$ python3 -q
>>> import numpy as np
>>> import numpy.linalg as la
>>> np.set_printoptions(precision=1, suppress=True, linewidth=160)
>>> tidy = lambda a: np.round(a, 1) + 0
>>> M = np.load("dump.npy")
>>> tidy(M)
array([[ -6.8, -36.8, -36.1, -18.5,  -0.4],
       [ -6.5, -35.6, -35.2, -17.7,   0. ],
       [ -5.4, -30.7, -31.4, -14.4,   1.4],
       [ -2.7, -16.9, -20.2,  -6.1,   4.4],
       [ -2.2, -14. , -17.7,  -4.6,   4.8],
       [ -1.6, -10.7, -14.7,  -3. ,   5.1],
       [ -0.8,  -4.1,  -7.9,  -0.4,   4.7],
       [ -0.7,  -3.2,  -6.8,  -0.2,   4.4],
       [ -0.7,  -3.2,  -6.8,  -0.2,   4.4],
       [ -0.5,  -0.8,  -3.3,   0.1,   2.9],
       [ -0.4,   0. ,  -1.4,   0. ,   1.5],
       [  0. ,   0. ,   0. ,   0. ,   0. ],
       [  0.2,  -0.1,   0.3,   0.1,  -0.4],
       [  0.8,  -0.4,   0.8,   0.8,  -1.1],
       [  8.7,   0.7,   2.2,  14.1,   2.3],
       [  9.4,   1. ,   2.4,  15.5,   2.8],
       [ 17.2,   5.7,   3.9,  31. ,  10.1]])
>>> la.matrix_rank(M, rtol=0.1)
np.int64(3)
>>> print(la.cond(M) > 100)
True
>>> tidy(la.norm(M, 2) / la.norm(M))
np.float64(0.9)
>>> np.argsort(-la.norm(M, axis=0).round(6), kind="stable")[:3]
array([2, 1, 3])
>>> W1 = np.array([[-4, 1, -3, -2],
...     [1, -5, 5, -2],
...     [-1, -2, 1, -1],
...     [0, 2, 4, -5],
...     [-3, 0, -2, -3]])
>>> c = np.array([-6, 3, 7, 8])
>>> H = np.maximum(M @ W1 + c, 0)
>>> la.matrix_rank(H)
np.int64(4)
>>> W2 = np.array([[0, 0], [0, 0], [1, 3], [2, 2]])
>>> W1 @ W2
array([[ -7, -13],
       [  1,  11],
       [ -1,   1],
       [ -6,   2],
       [ -8, -12]])
>>> left, sv, Vt = la.svd(M)
>>> vecs = Vt[:(sv > 1e-8).sum()]
>>> rng = np.random.default_rng(25650)
>>> x = M[4] + -3 * M[6] + rng.integers(2) * np.eye(5)[3]
>>> print(tidy(x))
[ 0.2 -1.7  6.  -2.4 -9.2]
>>> tidy(np.diag(vecs.T @ vecs))
array([0.3, 0.7, 0.6, 0.7, 0.7])
>>> tidy(la.norm(x - vecs.T @ vecs @ x))
np.float64(0.5)
>>> t3 = np.stack([M, 4 * M, M[::-1]])
>>> t3.shape
(3, 17, 5)
>>> tidy(np.einsum("bij,cij->bc", t3, t3))
array([[ 12085.4,  48341.5,  -3542.4],
       [ 48341.5, 193365.9, -14169.8],
       [ -3542.4, -14169.8,  12085.4]])
>>> (t3 @ M.T).shape
(3, 17, 17)
>>> M.shape
(17, 5)
>>> tidy(la.norm(M))
np.float64(109.9)
>>> M[17]
Traceback (most recent call last):
  File "<python-input-29>", line 1, in <module>
    M[17]
    ~^^^^
IndexError: index 17 is out of bounds for axis 0 with size 17
>>> np.count_nonzero(M)
np.int64(85)
>>> tidy(M.mean(axis=0))
array([  0.5,  -8.8, -10.1,  -0.2,   2.8])
>>> J = np.vander(np.arange(6) - 2, 4, increasing=True)
>>> J
array([[ 1, -2,  4, -8],
       [ 1, -1,  1, -1],
       [ 1,  0,  0,  0],
       [ 1,  1,  1,  1],
       [ 1,  2,  4,  8],
       [ 1,  3,  9, 27]])
>>> q, R = la.qr(J)
>>> np.trace(q @ q.T)
np.float64(4.0)
>>> tidy(q)
array([[-0.4, -0.6,  0.5, -0.4],
       [-0.4, -0.4, -0.1,  0.5],
       [-0.4, -0.1, -0.4,  0.3],
       [-0.4,  0.1, -0.4, -0.3],
       [-0.4,  0.4, -0.1, -0.5],
       [-0.4,  0.6,  0.5,  0.4]])
>>> tidy(np.abs(np.diag(R)))
array([2.4, 4.2, 6.1, 8. ])
>>> print(np.allclose(R.T @ R, J.T @ J))
True
>>> data = np.loadtxt("a.csv", delimiter=",")
>>> tidy(data)
array([[-0.1,  0.4, -0.1, -0.4, -0.1,  0.3, -0.2, -0.7],
       [-0.4, -0.7,  0.3, -0.2,  0.3,  0.2,  0.3, -0.3],
       [-0.6,  0.2, -0.2, -0.4,  0.3, -0.5, -0.2,  0.2],
       [ 0.3,  0.4,  0.3, -0.5,  0.3,  0.2,  0.5,  0.3],
       [ 0.1,  0. , -0.5,  0.1,  0. , -0.3,  0.7, -0.4],
       [ 0.4, -0.2,  0.3, -0.3, -0.3, -0.6, -0.1, -0.2],
       [ 0.4, -0.3, -0.5, -0.3,  0.4,  0.1, -0.3,  0.1],
       [-0.1, -0.3, -0.3, -0.4, -0.7,  0.2,  0.1,  0.4]])
>>> tidy(la.pinv(data))
array([[-0.1, -0.4, -0.6,  0.3,  0.1,  0.4,  0.4, -0.1],
       [ 0.4, -0.7,  0.2,  0.4,  0. , -0.2, -0.3, -0.3],
       [-0.1,  0.3, -0.2,  0.3, -0.5,  0.3, -0.5, -0.3],
       [-0.4, -0.2, -0.4, -0.5,  0.1, -0.3, -0.3, -0.4],
       [-0.1,  0.3,  0.3,  0.3,  0. , -0.3,  0.4, -0.7],
       [ 0.3,  0.2, -0.5,  0.2, -0.3, -0.6,  0.1,  0.2],
       [-0.2,  0.3, -0.2,  0.5,  0.7, -0.1, -0.3,  0.1],
       [-0.7, -0.3,  0.2,  0.3, -0.4, -0.2,  0.1,  0.4]])
>>> print(tidy(data @ data.T))
[[1. 0. 0. 0. 0. 0. 0. 0.]
 [0. 1. 0. 0. 0. 0. 0. 0.]
 [0. 0. 1. 0. 0. 0. 0. 0.]
 [0. 0. 0. 1. 0. 0. 0. 0.]
 [0. 0. 0. 0. 1. 0. 0. 0.]
 [0. 0. 0. 0. 0. 1. 0. 0.]
 [0. 0. 0. 0. 0. 0. 1. 0.]
 [0. 0. 0. 0. 0. 0. 0. 1.]]
>>> tidy(la.norm(data, axis=0))
array([1., 1., 1., 1., 1., 1., 1., 1.])
>>> q, R = la.qr(data)
>>> print(tidy(abs(R[0, 0])), tidy(la.norm(data[:, 0])))
1.0 1.0
>>> print(tidy(R))
[[1. 0. 0. 0. 0. 0. 0. 0.]
 [0. 1. 0. 0. 0. 0. 0. 0.]
 [0. 0. 1. 0. 0. 0. 0. 0.]
 [0. 0. 0. 1. 0. 0. 0. 0.]
 [0. 0. 0. 0. 1. 0. 0. 0.]
 [0. 0. 0. 0. 0. 1. 0. 0.]
 [0. 0. 0. 0. 0. 0. 1. 0.]
 [0. 0. 0. 0. 0. 0. 0. 1.]]
>>> tidy(q)
array([[-0.1,  0.4, -0.1, -0.4, -0.1,  0.3, -0.2, -0.7],
       [-0.4, -0.7,  0.3, -0.2,  0.3,  0.2,  0.3, -0.3],
       [-0.6,  0.2, -0.2, -0.4,  0.3, -0.5, -0.2,  0.2],
       [ 0.3,  0.4,  0.3, -0.5,  0.3,  0.2,  0.5,  0.3],
       [ 0.1,  0. , -0.5,  0.1,  0. , -0.3,  0.7, -0.4],
       [ 0.4, -0.2,  0.3, -0.3, -0.3, -0.6, -0.1, -0.2],
       [ 0.4, -0.3, -0.5, -0.3,  0.4,  0.1, -0.3,  0.1],
       [-0.1, -0.3, -0.3, -0.4, -0.7,  0.2,  0.1,  0.4]])
>>> left, sv, Vt = la.svd(q, full_matrices=False)
>>> tidy(sv / sv[0])
array([1., 1., 1., 1., 1., 1., 1., 1.])
>>> tidy(np.sqrt((sv ** 2).sum())), tidy(la.norm(q))
(np.float64(2.8), np.float64(2.8))
>>> tidy(sv)
array([1., 1., 1., 1., 1., 1., 1., 1.])
>>> tidy(left.T @ q @ Vt.T)
array([[1., 0., 0., 0., 0., 0., 0., 0.],
       [0., 1., 0., 0., 0., 0., 0., 0.],
       [0., 0., 1., 0., 0., 0., 0., 0.],
       [0., 0., 0., 1., 0., 0., 0., 0.],
       [0., 0., 0., 0., 1., 0., 0., 0.],
       [0., 0., 0., 0., 0., 1., 0., 0.],
       [0., 0., 0., 0., 0., 0., 1., 0.],
       [0., 0., 0., 0., 0., 0., 0., 1.]])
>>> assert data == data.T
Traceback (most recent call last):
  File "<python-input-53>", line 1, in <module>
    assert data == data.T
           ^^^^^^^^^^^^^^
ValueError: The truth value of an array with more than one element is ambiguous. Use a.any() or a.all()
>>> print(tidy(np.trace(data)))
-2.0
>>> tidy(la.matrix_power(data, 3))
array([[-0.2,  0.7,  0. ,  0.1,  0.6, -0.3,  0.2,  0.2],
       [-0.2,  0.2, -0.1,  0.1,  0. ,  0.8,  0.5, -0.1],
       [ 0.7,  0.1, -0.1, -0.2,  0. ,  0.1,  0.2,  0.7],
       [ 0.3,  0.2,  0.1,  0.9, -0.1,  0.1, -0.2,  0. ],
       [ 0.5,  0.3,  0. , -0.2, -0.2, -0.2,  0.3, -0.7],
       [-0.1, -0.4,  0.6,  0.2,  0. , -0.2,  0.6,  0.1],
       [ 0.2,  0. ,  0.6, -0.1,  0.5,  0.3, -0.4, -0.2],
       [-0.2,  0.4,  0.5, -0.2, -0.6,  0. , -0.2,  0.2]])
>>> tidy((data + data.T) / 2)
array([[-0.1,  0. , -0.3, -0.1,  0. ,  0.4,  0.1, -0.4],
       [ 0. , -0.7,  0.2,  0.1,  0.2,  0. ,  0. , -0.3],
       [-0.3,  0.2, -0.2,  0. , -0.1, -0.1, -0.4, -0.1],
       [-0.1,  0.1,  0. , -0.5,  0.2, -0.1,  0.1, -0.1],
       [ 0. ,  0.2, -0.1,  0.2,  0. , -0.3,  0.6, -0.5],
       [ 0.4,  0. , -0.1, -0.1, -0.3, -0.6,  0. ,  0. ],
       [ 0.1,  0. , -0.4,  0.1,  0.6,  0. , -0.3,  0.1],
       [-0.4, -0.3, -0.1, -0.1, -0.5,  0. ,  0.1,  0.4]])
>>> tidy(la.det(data))
np.float64(-1.0)
>>> tidy(np.abs(la.eigvals(data)).max())
np.float64(1.0)
>>> X = np.load("sample7.npy")
>>> X
array([[ 0.8,  0.3,  0.4, -0.5,  0.5],
       [-1.4, -0.8, -1.1,  0.1, -1.7],
       [ 3.5,  1.9,  3.8,  0. ,  5.3],
       [ 2.1,  1.5,  1.8,  0.5,  2.7],
       [ 3.8,  1.8,  3.9, -0.1,  6.4],
       [ 1.1,  0.4,  1. , -0.1,  1.2],
       [-3.6, -1.7, -3.1, -0.6, -5.2],
       [-0.4, -0.2, -0.9, -0.2, -0.7],
       [ 1.3,  1. ,  1.5,  0.2,  2.5],
       [-0.8, -0.9, -0.6,  0.1, -1.3],
       [-1.3, -0.6, -0.8,  0.1, -1.8],
       [ 1.9,  0.8,  2. ,  0.1,  2.9],
       [ 4. ,  2.1,  3.9, -0.2,  5.6],
       [ 0.2,  0.3, -0.5,  0.2,  0. ]])
>>> la.cond(X) > 100
np.False_
>>> [round(float(x), 1) for x in la.svd(X, compute_uv=False)[:3]]
[17.8, 1.2, 1.0]
>>> F = np.loadtxt("case13.csv", delimiter=",")
>>> F
array([[ 0.,  3., -2.,  2., -2.,  0.,  3.,  3.,  1.],
       [ 1.,  3.,  0., -3.,  1., -2., -3., -3., -1.],
       [-1.,  0., -2.,  2.,  0., -1.,  1., -2.,  3.],
       [ 2., -3., -1.,  2.,  0., -1., -2.,  0., -2.],
       [ 3.,  2.,  0.,  1.,  2.,  1.,  0., -3., -2.],
       [ 1., -3., -2.,  1.,  2.,  1., -2., -3.,  0.],
       [-2.,  0.,  3.,  2.,  0.,  0.,  2.,  0.,  1.],
       [ 1.,  1.,  1., -2., -3.,  1., -2., -1., -1.],
       [ 3.,  1., -3., -2., -1.,  2.,  0.,  0., -1.]])
>>> x = np.array([2, -4, 1, -2, 4, 1, 2, -1, 1])
>>> F @ (2 * x)
array([-44., -12.,  -4.,   8.,  12.,  36.,   0., -24.,   0.])
>>> print(np.sign((F @ x).round(6)))
[-1. -1. -1.  1.  1.  1.  0. -1.  0.]
>>> np.einsum("ij,j->i", F, x)
array([-22.,  -6.,  -2.,   4.,   6.,  18.,   0., -12.,   0.])
>>> labels = rng.permutation(9)
>>> labels
array([7, 8, 1, 0, 2, 4, 3, 5, 6])
>>> other = F[labels][:, labels]
>>> np.allclose(other, F)
False
>>> mat = np.load("run0.npy")
>>> mat
array([[ 2,  0,  0,  0,  0],
       [ 0,  1,  0, -1, -1],
       [ 0,  0,  1,  0,  0],
       [ 0,  2,  0,  3,  0],
       [ 0,  3,  0,  2,  3]])
>>> # 3 blocks once reordered
>>> gram = mat.T @ mat
>>> tidy(la.svd(mat, compute_uv=False) ** 2)
array([30.5,  4.7,  4. ,  2.8,  1. ])
>>> (mat @ mat.T).shape
(5, 5)
>>> gram
array([[ 4,  0,  0,  0,  0],
       [ 0, 14,  0, 11,  8],
       [ 0,  0,  1,  0,  0],
       [ 0, 11,  0, 14,  7],
       [ 0,  8,  0,  7, 10]])
>>> la.matrix_rank(gram)
np.int64(5)
>>> np.diag(gram)
array([ 4, 14,  1, 14, 10])
>>> P = J @ la.solve(J.T @ J, J.T)
>>> tidy(np.diag(P))
array([1. , 0.6, 0.5, 0.5, 0.6, 1. ])
>>> tidy(la.eigvalsh(P))
array([0., 0., 1., 1., 1., 1.])
>>> print(tidy(P))
[[ 1.   0.1 -0.1  0.   0.1  0. ]
 [ 0.1  0.6  0.4  0.  -0.2  0.1]
 [-0.1  0.4  0.5  0.3  0.   0. ]
 [ 0.   0.   0.3  0.5  0.4 -0.1]
 [ 0.1 -0.2  0.   0.4  0.6  0.1]
 [ 0.   0.1  0.  -0.1  0.1  1. ]]
>>> tidy((np.eye(6) - P) @ J)
array([[0., 0., 0., 0.],
       [0., 0., 0., 0.],
       [0., 0., 0., 0.],
       [0., 0., 0., 0.],
       [0., 0., 0., 0.],
       [0., 0., 0., 0.]])
>>> labels = rng.permutation(5)
>>> other = mat[:, labels] * rng.choice([-1, 1], 5)
>>> other
array([[ 0,  0, -2,  0,  0],
       [ 1,  1,  0,  0,  1],
       [ 0,  0,  0,  1,  0],
       [-3,  2,  0,  0,  0],
       [-2,  3,  0,  0, -3]])
>>> left, _, Vt = la.svd(mat.T @ other)
>>> tidy(left @ Vt)
array([[ 0.,  0., -1.,  0.,  0.],
       [ 0.,  1.,  0.,  0.,  0.],
       [ 0.,  0.,  0.,  1.,  0.],
       [-1.,  0.,  0.,  0.,  0.],
       [ 0.,  0.,  0.,  0., -1.]])
>>> labels
array([3, 1, 0, 2, 4])
